In [1]: import numpy as np

In [2]: from numpy import linalg as LA

In [3]: np.set_printoptions(precision=2, suppress=True, linewidth=100, floatmode="fixed")

In [4]: mat = np.load("data.npy")

In [5]: mat
Out[5]: 
array([[3.00, 1.00, 1.00, 1.00, 1.00, 1.00, 1.00, 1.00, 1.00, 1.00, 1.00, 1.00],
       [1.00, 3.00, 1.00, 1.00, 1.00, 1.00, 1.00, 1.00, 1.00, 1.00, 1.00, 1.00],
       [1.00, 1.00, 3.00, 1.00, 1.00, 1.00, 1.00, 1.00, 1.00, 1.00, 1.00, 1.00],
       [1.00, 1.00, 1.00, 3.00, 1.00, 1.00, 1.00, 1.00, 1.00, 1.00, 1.00, 1.00],
       [1.00, 1.00, 1.00, 1.00, 3.00, 1.00, 1.00, 1.00, 1.00, 1.00, 1.00, 1.00],
       [1.00, 1.00, 1.00, 1.00, 1.00, 3.00, 1.00, 1.00, 1.00, 1.00, 1.00, 1.00],
       [1.00, 1.00, 1.00, 1.00, 1.00, 1.00, 3.00, 1.00, 1.00, 1.00, 1.00, 1.00],
       [1.00, 1.00, 1.00, 1.00, 1.00, 1.00, 1.00, 3.00, 1.00, 1.00, 1.00, 1.00],
       [1.00, 1.00, 1.00, 1.00, 1.00, 1.00, 1.00, 1.00, 3.00, 1.00, 1.00, 1.00],
       [1.00, 1.00, 1.00, 1.00, 1.00, 1.00, 1.00, 1.00, 1.00, 3.00, 1.00, 1.00],
       [1.00, 1.00, 1.00, 1.00, 1.00, 1.00, 1.00, 1.00, 1.00, 1.00, 3.00, 1.00],
       [1.00, 1.00, 1.00, 1.00, 1.00, 1.00, 1.00, 1.00, 1.00, 1.00, 1.00, 3.00]])

In [6]: np.diff(mat, axis=0)
Out[6]: 
array([[-2.00,  2.00,  0.00,  0.00,  0.00,  0.00,  0.00,  0.00,  0.00,  0.00,  0.00,  0.00],
       [ 0.00, -2.00,  2.00,  0.00,  0.00,  0.00,  0.00,  0.00,  0.00,  0.00,  0.00,  0.00],
       [ 0.00,  0.00, -2.00,  2.00,  0.00,  0.00,  0.00,  0.00,  0.00,  0.00,  0.00,  0.00],
       [ 0.00,  0.00,  0.00, -2.00,  2.00,  0.00,  0.00,  0.00,  0.00,  0.00,  0.00,  0.00],
       [ 0.00,  0.00,  0.00,  0.00, -2.00,  2.00,  0.00,  0.00,  0.00,  0.00,  0.00,  0.00],
       [ 0.00,  0.00,  0.00,  0.00,  0.00, -2.00,  2.00,  0.00,  0.00,  0.00,  0.00,  0.00],
       [ 0.00,  0.00,  0.00,  0.00,  0.00,  0.00, -2.00,  2.00,  0.00,  0.00,  0.00,  0.00],
       [ 0.00,  0.00,  0.00,  0.00,  0.00,  0.00,  0.00, -2.00,  2.00,  0.00,  0.00,  0.00],
       [ 0.00,  0.00,  0.00,  0.00,  0.00,  0.00,  0.00,  0.00, -2.00,  2.00,  0.00,  0.00],
       [ 0.00,  0.00,  0.00,  0.00,  0.00,  0.00,  0.00,  0.00,  0.00, -2.00,  2.00,  0.00],
       [ 0.00,  0.00,  0.00,  0.00,  0.00,  0.00,  0.00,  0.00,  0.00,  0.00, -2.00,  2.00]])

In [7]: mat.sum(axis=0)
Out[7]: array([14.00, 14.00, 14.00, 14.00, 14.00, 14.00, 14.00, 14.00, 14.00, 14.00, 14.00, 14.00])

In [8]: np.round(LA.norm(mat), 2)
Out[8]: np.float64(15.49)

In [9]: np.abs(mat).max()
Out[9]: np.float64(3.0)

In [10]: np.count_nonzero(mat)
Out[10]: np.int64(144)

In [11]: q, V = LA.qr(mat[:, :3])[0], LA.qr(mat[:, 3:])[0]

In [12]: sig = LA.svd(q.T @ V, compute_uv=False)

In [13]: np.round(LA.norm(q @ q.T - V @ V.T, 2), 2)
Out[13]: np.float64(1.0)

In [14]: np.degrees(np.arccos(sig.clip(0, 1)))
Out[14]: array([18.61, 90.00, 90.00])

In [15]: vals, V = LA.eigh(mat)

In [16]: x = np.array([3, 3, 3, 2, 0, 2, 2, 1, 0, 3, 2, 3])

In [17]: x @ mat @ x
Out[17]: np.float64(700.0)

In [18]: np.abs(mat).sum(axis=1).max(), round(float(np.abs(vals).max()), 2)
Out[18]: (np.float64(14.0), 14.0)

In [19]: V * np.sqrt(vals) @ V.T
Out[19]: 
array([[1.61, 0.19, 0.19, 0.19, 0.19, 0.19, 0.19, 0.19, 0.19, 0.19, 0.19, 0.19],
       [0.19, 1.61, 0.19, 0.19, 0.19, 0.19, 0.19, 0.19, 0.19, 0.19, 0.19, 0.19],
       [0.19, 0.19, 1.61, 0.19, 0.19, 0.19, 0.19, 0.19, 0.19, 0.19, 0.19, 0.19],
       [0.19, 0.19, 0.19, 1.61, 0.19, 0.19, 0.19, 0.19, 0.19, 0.19, 0.19, 0.19],
       [0.19, 0.19, 0.19, 0.19, 1.61, 0.19, 0.19, 0.19, 0.19, 0.19, 0.19, 0.19],
       [0.19, 0.19, 0.19, 0.19, 0.19, 1.61, 0.19, 0.19, 0.19, 0.19, 0.19, 0.19],
       [0.19, 0.19, 0.19, 0.19, 0.19, 0.19, 1.61, 0.19, 0.19, 0.19, 0.19, 0.19],
       [0.19, 0.19, 0.19, 0.19, 0.19, 0.19, 0.19, 1.61, 0.19, 0.19, 0.19, 0.19],
       [0.19, 0.19, 0.19, 0.19, 0.19, 0.19, 0.19, 0.19, 1.61, 0.19, 0.19, 0.19],
       [0.19, 0.19, 0.19, 0.19, 0.19, 0.19, 0.19, 0.19, 0.19, 1.61, 0.19, 0.19],
       [0.19, 0.19, 0.19, 0.19, 0.19, 0.19, 0.19, 0.19, 0.19, 0.19, 1.61, 0.19],
       [0.19, 0.19, 0.19, 0.19, 0.19, 0.19, 0.19, 0.19, 0.19, 0.19, 0.19, 1.61]])

In [20]: V * np.abs(vals) @ V.T
Out[20]: 
array([[3.00, 1.00, 1.00, 1.00, 1.00, 1.00, 1.00, 1.00, 1.00, 1.00, 1.00, 1.00],
       [1.00, 3.00, 1.00, 1.00, 1.00, 1.00, 1.00, 1.00, 1.00, 1.00, 1.00, 1.00],
       [1.00, 1.00, 3.00, 1.00, 1.00, 1.00, 1.00, 1.00, 1.00, 1.00, 1.00, 1.00],
       [1.00, 1.00, 1.00, 3.00, 1.00, 1.00, 1.00, 1.00, 1.00, 1.00, 1.00, 1.00],
       [1.00, 1.00, 1.00, 1.00, 3.00, 1.00, 1.00, 1.00, 1.00, 1.00, 1.00, 1.00],
       [1.00, 1.00, 1.00, 1.00, 1.00, 3.00, 1.00, 1.00, 1.00, 1.00, 1.00, 1.00],
       [1.00, 1.00, 1.00, 1.00, 1.00, 1.00, 3.00, 1.00, 1.00, 1.00, 1.00, 1.00],
       [1.00, 1.00, 1.00, 1.00, 1.00, 1.00, 1.00, 3.00, 1.00, 1.00, 1.00, 1.00],
       [1.00, 1.00, 1.00, 1.00, 1.00, 1.00, 1.00, 1.00, 3.00, 1.00, 1.00, 1.00],
       [1.00, 1.00, 1.00, 1.00, 1.00, 1.00, 1.00, 1.00, 1.00, 3.00, 1.00, 1.00],
       [1.00, 1.00, 1.00, 1.00, 1.00, 1.00, 1.00, 1.00, 1.00, 1.00, 3.00, 1.00],
       [1.00, 1.00, 1.00, 1.00, 1.00, 1.00, 1.00, 1.00, 1.00, 1.00, 1.00, 3.00]])

In [21]: round(x @ mat @ x / (x @ x), 2), round(vals[0], 2), round(vals[-1], 2)
Out[21]: (np.float64(11.29), np.float64(2.0), np.float64(14.0))
